$ python -q
>>> import numpy as np
>>> import numpy.linalg as la
>>> np.set_printoptions(precision=2, suppress=True, linewidth=200, sign=" ")
>>> data = np.array([[1, 0, 0, 0, 0, 0, 0, 0],
...     [4, 1, 0, 0, 0, 0, 0, 0],
...     [0, 3, 1, 0, 0, 0, 0, 0],
...     [4, 3, 3, 1, 0, 0, 0, 0],
...     [5, 1, 5, 1, 1, 0, 0, 0],
...     [4, 3, 5, 2, 4, 1, 0, 0],
...     [0, 3, 5, 2, 2, 5, 1, 0],
...     [1, 4, 1, 5, 4, 1, 2, 1]])
>>> # triangular
>>> left, sig, vt = la.svd(data)
>>> sig.round(2) + 0
array([ 14.98,   7.19,   5.13,   3.17,   2.26,   1.55,   0.25,   0.  ])
>>> np.argmax(sig[:-1] / (sig[1:] + 1e-6)) + 1
np.int64(7)
>>> M2 = left[:, :7] @ np.diag(sig[:7]) @ vt[:7]
>>> la.matrix_rank(data, rtol=0.05)
np.int64(6)
>>> np.sort(la.eigvals(data))
array([ 1.,  1.,  1.,  1.,  1.,  1.,  1.,  1.])
>>> np.prod(np.diag(data)), round(la.det(data), 2)
(np.int64(1), np.float64(1.0))
>>> la.matrix_rank(data - data[0, 0] * np.eye(8))
np.int64(7)
>>> rng = np.random.default_rng(16)
>>> M2 = data + rng.integers(-2, 3, (8, 7)) @ rng.integers(-2, 3, (7, 8))
>>> M2
array([[  2,   9,  -8,  -2,  -2,   4,   8,   1],
       [  2,   2,  -2,   4,   1,   5,   7,  -4],
       [-18,   1,   3,  16,  -8,  -2, -12,   6],
       [ -1,   6,  -2,  11,   1,  -2,   3,   4],
       [  0,  -5,   9,   1,   6,  -3,  -4,   8],
       [  8,   5,  -1,   4,  10,  -2,   9,   1],
       [  1,   9,   2,   6,  -1,   8,   2,   1],
       [ -5,   0,  -1,  11,  -4,   2,  -1,   0]])
>>> np.abs(M2 - data).sum(axis=1)
array([ 35,  26,  66,  33,  35,  33,  22,  31])
>>> la.matrix_rank(M2 - data, tol=1e-8)
np.int64(7)
>>> M2 - data
array([[  1,   9,  -8,  -2,  -2,   4,   8,   1],
       [ -2,   1,  -2,   4,   1,   5,   7,  -4],
       [-18,  -2,   2,  16,  -8,  -2, -12,   6],
       [ -5,   3,  -5,  10,   1,  -2,   3,   4],
       [ -5,  -6,   4,   0,   5,  -3,  -4,   8],
       [  4,   2,  -6,   2,   6,  -3,   9,   1],
       [  1,   6,  -3,   4,  -3,   3,   1,   1],
       [ -6,  -4,  -2,   6,  -8,   1,  -3,  -1]])
>>> arr = np.loadtxt("mat.csv", delimiter=",")
>>> arr
array([[ 18.,  11.,   6.,  10.,   9.,  14.,  14.],
       [ 11.,  30.,   8.,  11.,  24.,  26.,  15.],
       [  6.,   8.,   9.,   8.,   9.,   6.,   4.],
       [ 10.,  11.,   8.,  16.,  16.,  14.,   8.],
       [  9.,  24.,   9.,  16.,  32.,  20.,  12.],
       [ 14.,  26.,   6.,  14.,  20.,  33.,  14.],
       [ 14.,  15.,   4.,   8.,  12.,  14.,  16.]])
>>> evals, vecs = la.eigh(arr)
>>> np.unique(evals.round(6) + 0, return_counts=True)[1]
array([ 1,  1,  1,  1,  1,  1,  1])
>>> la.eigvalsh(arr @ arr)
array([     0.33,      3.39,     29.49,     78.68,    215.35,    318.5 ,  10974.26])
>>> np.abs(vecs[:, -1]).round(6).argmax()
np.int64(5)
>>> (evals > 1e-8).sum(), (evals < -1e-8).sum()
(np.int64(7), np.int64(0))
>>> la.svd(arr, compute_uv=False)
array([ 104.76,   17.85,   14.67,    8.87,    5.43,    1.84,    0.58])
>>> np.round(vecs.T @ vecs, 2) + 0
array([[ 1.,  0.,  0.,  0.,  0.,  0.,  0.],
       [ 0.,  1.,  0.,  0.,  0.,  0.,  0.],
       [ 0.,  0.,  1.,  0.,  0.,  0.,  0.],
       [ 0.,  0.,  0.,  1.,  0.,  0.,  0.],
       [ 0.,  0.,  0.,  0.,  1.,  0.,  0.],
       [ 0.,  0.,  0.,  0.,  0.,  1.,  0.],
       [ 0.,  0.,  0.,  0.,  0.,  0.,  1.]])
>>> vec = np.array([-3, 2, -2, -3, 3, 2, 0])
>>> y = arr @ vec
>>> y
array([-19., 102.,  -5.,   4.,  91.,  82.,  20.])
>>> np.round(la.solve(arr, y + arr[:, 3]), 2) + 0
array([-3.,  2., -2., -2.,  3.,  2.,  0.])
>>> np.round(la.solve(arr.T, arr[0]), 2) + 0
array([ 1.,  0.,  0.,  0.,  0.,  0.,  0.])
>>> np.round(la.solve(arr, arr[:, 0]), 2) + 0
array([ 1.,  0.,  0.,  0.,  0.,  0.,  0.])
>>> evals, vecs = la.eigh(arr)
>>> vec = np.array([2, 3, -7, 5, -3, 0, 0])
>>> np.abs(arr).sum(axis=1).max(), round(np.abs(evals).max(), 2)
(np.float64(127.0), np.float64(104.76))
>>> la.matrix_power(arr, 2)
array([[ 1054.,  1476.,   551.,   961.,  1376.,  1552.,  1049.],
       [ 1476.,  2683.,   898.,  1548.,  2535.,  2684.,  1616.],
       [  551.,   898.,   378.,   608.,   911.,   892.,   560.],
       [  961.,  1548.,   608.,  1057.,  1570.,  1592.,   981.],
       [ 1376.,  2535.,   911.,  1570.,  2562.,  2496.,  1506.],
       [ 1552.,  2684.,   892.,  1592.,  2496.,  2789.,  1648.],
       [ 1049.,  1616.,   560.,   981.,  1506.,  1648.,  1097.]])
>>> np.allclose(arr, arr.T)
True
>>> np.allclose(arr @ arr.T, arr.T @ arr)
True
>>> E = np.vander(np.arange(4) - 1, 4, increasing=True)
>>> E
array([[ 1, -1,  1, -1],
       [ 1,  0,  0,  0],
       [ 1,  1,  1,  1],
       [ 1,  2,  4,  8]])
>>> (E + E.T) / 2
array([[ 1. ,  0. ,  1. ,  0. ],
       [ 0. ,  0. ,  0.5,  1. ],
       [ 1. ,  0.5,  1. ,  2.5],
       [ 0. ,  1. ,  2.5,  8. ]])
>>> round(float(np.abs(la.eigvals(E)).max()), 2)
8.33
>>> (E - E.T) / 2
array([[ 0. , -1. ,  0. , -1. ],
       [ 1. ,  0. , -0.5, -1. ],
       [ 0. ,  0.5,  0. , -1.5],
       [ 1. ,  1. ,  1.5,  0. ]])
>>> np.round(la.det(E), 2)
np.float64(12.0)
>>> J = np.loadtxt("case13.csv", delimiter=",")
>>> J
array([[ 1., -1.,  1., -1.],
       [ 1.,  0.,  0.,  0.],
       [ 1.,  1.,  1.,  1.]])
>>> f, r1 = J[1], J[2]
>>> f @ r1
np.float64(1.0)
>>> pr = (f @ r1) / (f @ f) * f
>>> la.matrix_rank(np.outer(f, r1))
np.int64(1)
>>> np.outer(f, r1)
array([[ 1.,  1.,  1.,  1.],
       [ 0.,  0.,  0.,  0.],
       [ 0.,  0.,  0.,  0.],
       [ 0.,  0.,  0.,  0.]])
>>> pr
array([ 1.,  0.,  0.,  0.])
>>> r1 - pr
array([ 0.,  1.,  1.,  1.])
>>> m1 = np.loadtxt("dump.csv", delimiter=",")
>>> m1
array([[ 1.  ,  0.  ,  0.  ,  0.  ,  0.  ,  0.  ,  0.  ,  0.  ],
       [ 0.  ,  1.  ,  0.  ,  0.  ,  0.  ,  0.  ,  0.  ,  0.  ],
       [ 0.  ,  0.  ,  0.97,  0.  ,  0.  ,  0.  ,  0.  , -0.26],
       [ 0.  ,  0.  ,  0.  ,  1.  ,  0.  ,  0.  ,  0.  ,  0.  ],
       [ 0.  ,  0.  ,  0.  ,  0.  ,  1.  ,  0.  ,  0.  ,  0.  ],
       [ 0.  ,  0.  ,  0.  ,  0.  ,  0.  ,  1.  ,  0.  ,  0.  ],
       [ 0.  ,  0.  ,  0.  ,  0.  ,  0.  ,  0.  ,  1.  ,  0.  ],
       [ 0.  ,  0.  ,  0.26,  0.  ,  0.  ,  0.  ,  0.  ,  0.97]])
>>> T = np.stack([J, -3 * J, J[::-1]])
>>> np.einsum("bij,cij->bc", T, T)
array([[  9., -27.,   1.],
       [-27.,  81.,  -3.],
       [  1.,  -3.,   9.]])
>>> la.matrix_rank(T)
array([ 3,  3,  3])
>>> la.norm(T, axis=(1, 2))
array([ 3.,  9.,  3.])
>>> T.sum(axis=0)
array([[-1.,  3., -1.,  3.],
       [-1.,  0.,  0.,  0.],
       [-1., -3., -1., -3.]])
>>> T.shape
(3, 3, 4)
>>> la.norm(m1, axis=0)
array([ 1.,  1.,  1.,  1.,  1.,  1.,  1.,  1.])
>>> la.svd(m1, compute_uv=False)
array([ 1.,  1.,  1.,  1.,  1.,  1.,  1.,  1.])
>>> np.round(m1 @ m1.T, 2) + 0
array([[ 1.,  0.,  0.,  0.,  0.,  0.,  0.,  0.],
       [ 0.,  1.,  0.,  0.,  0.,  0.,  0.,  0.],
       [ 0.,  0.,  1.,  0.,  0.,  0.,  0.,  0.],
       [ 0.,  0.,  0.,  1.,  0.,  0.,  0.,  0.],
       [ 0.,  0.,  0.,  0.,  1.,  0.,  0.,  0.],
       [ 0.,  0.,  0.,  0.,  0.,  1.,  0.,  0.],
       [ 0.,  0.,  0.,  0.,  0.,  0.,  1.,  0.],
       [ 0.,  0.,  0.,  0.,  0.,  0.,  0.,  1.]])
>>> la.pinv(m1)
array([[ 1.  ,  0.  ,  0.  ,  0.  ,  0.  ,  0.  ,  0.  ,  0.  ],
       [ 0.  ,  1.  ,  0.  ,  0.  ,  0.  ,  0.  ,  0.  ,  0.  ],
       [ 0.  ,  0.  ,  0.97,  0.  ,  0.  ,  0.  ,  0.  ,  0.26],
       [ 0.  ,  0.  ,  0.  ,  1.  ,  0.  ,  0.  ,  0.  ,  0.  ],
       [ 0.  ,  0.  ,  0.  ,  0.  ,  1.  ,  0.  ,  0.  ,  0.  ],
       [ 0.  ,  0.  ,  0.  ,  0.  ,  0.  ,  1.  ,  0.  ,  0.  ],
       [ 0.  ,  0.  ,  0.  ,  0.  ,  0.  ,  0.  ,  1.  ,  0.  ],
       [ 0.  ,  0.  , -0.26,  0.  ,  0.  ,  0.  ,  0.  ,  0.97]])
>>> np.round(m1.T @ m1, 2) + 0
array([[ 1.,  0.,  0.,  0.,  0.,  0.,  0.,  0.],
       [ 0.,  1.,  0.,  0.,  0.,  0.,  0.,  0.],
       [ 0.,  0.,  1.,  0.,  0.,  0.,  0.,  0.],
       [ 0.,  0.,  0.,  1.,  0.,  0.,  0.,  0.],
       [ 0.,  0.,  0.,  0.,  1.,  0.,  0.,  0.],
       [ 0.,  0.,  0.,  0.,  0.,  1.,  0.,  0.],
       [ 0.,  0.,  0.,  0.,  0.,  0.,  1.,  0.],
       [ 0.,  0.,  0.,  0.,  0.,  0.,  0.,  1.]])
>>> m1[:, 2] @ m1[:, 3]
np.float64(0.0)
